% ipython --no-banner

In [1]: import numpy as np

In [2]: np.set_printoptions(precision=1, suppress=True, linewidth=160, floatmode="fixed")

In [3]: def rd(a):
   ...:     return np.round(a, 1) + 0
   ...: 

In [4]: A = np.load("arr.npy")

In [5]: print(A)
[[-1  0  1]
 [ 2  0  0]
 [-3  0  1]]

In [6]: print((A + A.T) / 2)
[[-1.0  1.0 -1.0]
 [ 1.0  0.0  0.0]
 [-1.0  0.0  1.0]]

In [7]: print(rd(np.linalg.det(A)))
0.0

In [8]: print(np.linalg.matrix_power(A, 4))
[[ 4  0  0]
 [ 4  0 -4]
 [ 0  0  4]]

In [9]: assert A == A.T
---------------------------------------------------------------------------
ValueError                                Traceback (most recent call last)
Cell In[9], line 1
----> 1 assert A == A.T

ValueError: The truth value of an array with more than one element is ambiguous. Use a.any() or a.all()

In [10]: print(rd(np.abs(np.linalg.eigvals(A)).max()))
1.4

In [11]: print(rd(np.sort(np.abs(np.linalg.eigvals(A)))))
[0.0 1.4 1.4]

In [12]: U, sig, VT = np.linalg.svd(A)

In [13]: evecs = VT[:(sig > 1e-8).sum()]

In [14]: rng = np.random.default_rng(7975)

In [15]: vec = A[1] + -3 * A[2] + rng.integers(2) * np.eye(3)[1]

In [16]: print(vec)
[11.0  1.0 -3.0]

In [17]: print(np.allclose(evecs.T @ evecs @ vec, vec))
False

In [18]: print(np.linalg.matrix_rank(np.vstack([A, vec])))
3

In [19]: E = np.array([[1, -1, 1, -1], [1, 0, 0, 0]])

In [20]: U, sig, VT = np.linalg.svd(E, full_matrices=False)

In [21]: print(U.shape, sig.shape, VT.shape)
(2, 2) (2,) (2, 4)

In [22]: print(rd(sig / sig[0]))
[1.0 0.4]

In [23]: t = np.radians(15)

In [24]: Rm = np.eye(4)

In [25]: Rm[0, 0] = Rm[2, 2] = np.cos(t)

In [26]: Rm[0, 2], Rm[2, 0] = -np.sin(t), np.sin(t)

In [27]: print(rd(Rm))
[[ 1.0  0.0 -0.3  0.0]
 [ 0.0  1.0  0.0  0.0]
 [ 0.3  0.0  1.0  0.0]
 [ 0.0  0.0  0.0  1.0]]

In [28]: B = E @ Rm.T

In [29]: print(np.allclose(E @ E.T, B @ B.T))
True

In [30]: print(np.allclose(np.linalg.norm(E, axis=1), np.linalg.norm(B, axis=1)))
True

In [31]: print(rd(np.abs(B - E).max(axis=0)))
[0.3 0.0 0.3 0.0]

In [32]: K = np.loadtxt("test17.csv", delimiter=",")

In [33]: print(K)
[[ 4.4  2.6 -2.8  2.9]
 [ 4.4  3.9 -2.4  0.3]
 [-4.1  2.1  1.5  1.5]
 [ 5.4  2.1 -2.6  2.4]
 [ 4.5  1.5  0.2  0.0]
 [-3.1  0.3  0.1  2.2]
 [ 6.0  4.2 -0.4  1.6]
 [-2.6  1.3  0.0  3.1]
 [ 4.8  2.5 -1.2  1.4]
 [ 5.1  2.9 -0.7 -0.8]
 [ 5.5  1.5 -1.5  2.1]
 [ 3.9  2.7 -2.1  1.9]
 [ 4.9  3.0 -2.8  1.1]
 [-2.0  1.0  1.1  1.7]
 [-2.9  2.6  1.7  1.4]
 [ 5.5  3.1 -1.8  3.0]
 [ 4.4  3.1 -1.9  0.6]
 [ 6.7  2.6 -0.4  2.0]]

In [34]: G = np.cov(K, rowvar=False)

In [35]: print(rd(np.linalg.eigvalsh(G)[::-1]))
[15.6  1.4  0.7  0.5]

In [36]: print(rd(np.polyfit(K[:, 0], K[:, 2], 1)))
[-0.3 -0.1]

In [37]: Xs = K - K.mean(axis=0)

In [38]: U, sig, VT = np.linalg.svd(Xs, full_matrices=False)

In [39]: print(rd(sig))
[16.3  4.9  3.5  3.0]

In [40]: print(rd(Xs.mean(axis=0)))
[0.0 0.0 0.0 0.0]

In [41]: print(rd(sig ** 2 / (sig ** 2).sum()))
[0.9 0.1 0.0 0.0]

In [42]: print(rd(VT[0] * np.sign(VT[0, np.abs(VT[0]).argmax()])))
[ 0.9  0.2 -0.3  0.0]

In [43]: print((np.sign(U[:, 0]) == np.sign(U[0, 0])).astype(int))
[1 1 0 1 1 0 1 0 1 1 1 1 1 0 0 1 1 1]

In [44]: vec = np.array([3, 1, 1, -1])

In [45]: a = np.maximum(K @ vec, 0)

In [46]: print(K * (a > 1e-9)[:, None])
[[ 4.4  2.6 -2.8  2.9]
 [ 4.4  3.9 -2.4  0.3]
 [-0.0  0.0  0.0  0.0]
 [ 5.4  2.1 -2.6  2.4]
 [ 4.5  1.5  0.2  0.0]
 [-0.0  0.0  0.0  0.0]
 [ 6.0  4.2 -0.4  1.6]
 [-0.0  0.0  0.0  0.0]
 [ 4.8  2.5 -1.2  1.4]
 [ 5.1  2.9 -0.7 -0.8]
 [ 5.5  1.5 -1.5  2.1]
 [ 3.9  2.7 -2.1  1.9]
 [ 4.9  3.0 -2.8  1.1]
 [-0.0  0.0  0.0  0.0]
 [-0.0  0.0  0.0  0.0]
 [ 5.5  3.1 -1.8  3.0]
 [ 4.4  3.1 -1.9  0.6]
 [ 6.7  2.6 -0.4  2.0]]

In [47]: print(rd(np.tanh(K @ vec)))
[ 1.0  1.0 -1.0  1.0  1.0 -1.0  1.0 -1.0  1.0  1.0  1.0  1.0  1.0 -1.0 -1.0  1.0  1.0  1.0]

In [48]: print(np.flatnonzero(a > 1e-9))
[ 0  1  3  4  6  8  9 10 11 12 15 16 17]

In [49]: B = K / np.sqrt((K ** 2).mean(axis=1, keepdims=True))

In [50]: print(np.linalg.matrix_rank(K - K.mean(axis=1, keepdims=True)))
3

In [51]: arr = np.array([[1, 2, 2, 0, 3, 4],
    ...:     [4, 1, 2, 2, 0, 3],
    ...:     [3, 4, 1, 2, 2, 0],
    ...:     [0, 3, 4, 1, 2, 2],
    ...:     [2, 0, 3, 4, 1, 2],
    ...:     [2, 2, 0, 3, 4, 1]])

In [52]: # rows and columns are dependent

In [53]: T = np.stack([arr, 3 * arr, arr[::-1]])

In [54]: print(T.sum(axis=0))
[[ 6 10  8  3 16 17]
 [18  4 11 12  1 14]
 [12 19  8  9 10  2]
 [ 3 16 17  6 10  8]
 [12  1 14 18  4 11]
 [ 9 10  2 12 19  8]]

In [55]: print(rd(np.linalg.det(T)))
[0.0 0.0 0.0]

In [56]: print((T @ arr.T).shape)
(3, 6, 6)

In [57]: print(np.linalg.matrix_rank(T))
[5 5 5]

In [58]: print(rd(np.linalg.norm(T, axis=(1, 2))))
[14.3 42.8 14.3]

In [59]: print(T.shape)
(3, 6, 6)
